>>> import numpy as np
>>> from numpy import linalg as LA
>>> np.set_printoptions(precision=2, suppress=True, linewidth=120, floatmode="fixed")
>>> m1 = np.loadtxt("sample19.csv", delimiter=",")
>>> m1
array([[ 2.00,  2.00,  2.00,  2.00,  2.00,  2.00,  2.00,  2.00,  2.00,  2.00,  2.00,  2.00,  2.00],
       [ 2.00,  4.00,  4.00,  4.00,  4.00,  4.00,  4.00,  4.00,  4.00,  4.00,  4.00,  4.00,  4.00],
       [ 2.00,  4.00,  6.00,  6.00,  6.00,  6.00,  6.00,  6.00,  6.00,  6.00,  6.00,  6.00,  6.00],
       [ 2.00,  4.00,  6.00,  8.00,  8.00,  8.00,  8.00,  8.00,  8.00,  8.00,  8.00,  8.00,  8.00],
       [ 2.00,  4.00,  6.00,  8.00, 10.00, 10.00, 10.00, 10.00, 10.00, 10.00, 10.00, 10.00, 10.00],
       [ 2.00,  4.00,  6.00,  8.00, 10.00, 12.00, 12.00, 12.00, 12.00, 12.00, 12.00, 12.00, 12.00],
       [ 2.00,  4.00,  6.00,  8.00, 10.00, 12.00, 14.00, 14.00, 14.00, 14.00, 14.00, 14.00, 14.00],
       [ 2.00,  4.00,  6.00,  8.00, 10.00, 12.00, 14.00, 16.00, 16.00, 16.00, 16.00, 16.00, 16.00],
       [ 2.00,  4.00,  6.00,  8.00, 10.00, 12.00, 14.00, 16.00, 18.00, 18.00, 18.00, 18.00, 18.00],
       [ 2.00,  4.00,  6.00,  8.00, 10.00, 12.00, 14.00, 16.00, 18.00, 20.00, 20.00, 20.00, 20.00],
       [ 2.00,  4.00,  6.00,  8.00, 10.00, 12.00, 14.00, 16.00, 18.00, 20.00, 22.00, 22.00, 22.00],
       [ 2.00,  4.00,  6.00,  8.00, 10.00, 12.00, 14.00, 16.00, 18.00, 20.00, 22.00, 24.00, 24.00],
       [ 2.00,  4.00,  6.00,  8.00, 10.00, 12.00, 14.00, 16.00, 18.00, 20.00, 22.00, 24.00, 26.00]])
>>> def softmax(z):
...     e = np.exp(z - z.max(axis=-1, keepdims=True))
...     return e / e.sum(axis=-1, keepdims=True)
... 
>>> np.round(softmax(m1[12] + -1), 2) + 0
array([0.00, 0.00, 0.00, 0.00, 0.00, 0.00, 0.00, 0.00, 0.00, 0.00, 0.02, 0.12, 0.86])
>>> softmax(m1).sum(axis=1)
array([1.00, 1.00, 1.00, 1.00, 1.00, 1.00, 1.00, 1.00, 1.00, 1.00, 1.00, 1.00, 1.00])
>>> S = m1 @ m1.T / np.sqrt(13)
>>> softmax(S)[12] @ m1
array([ 2.00,  4.00,  6.00,  8.00, 10.00, 12.00, 14.00, 16.00, 18.00, 20.00, 22.00, 24.00, 26.00])
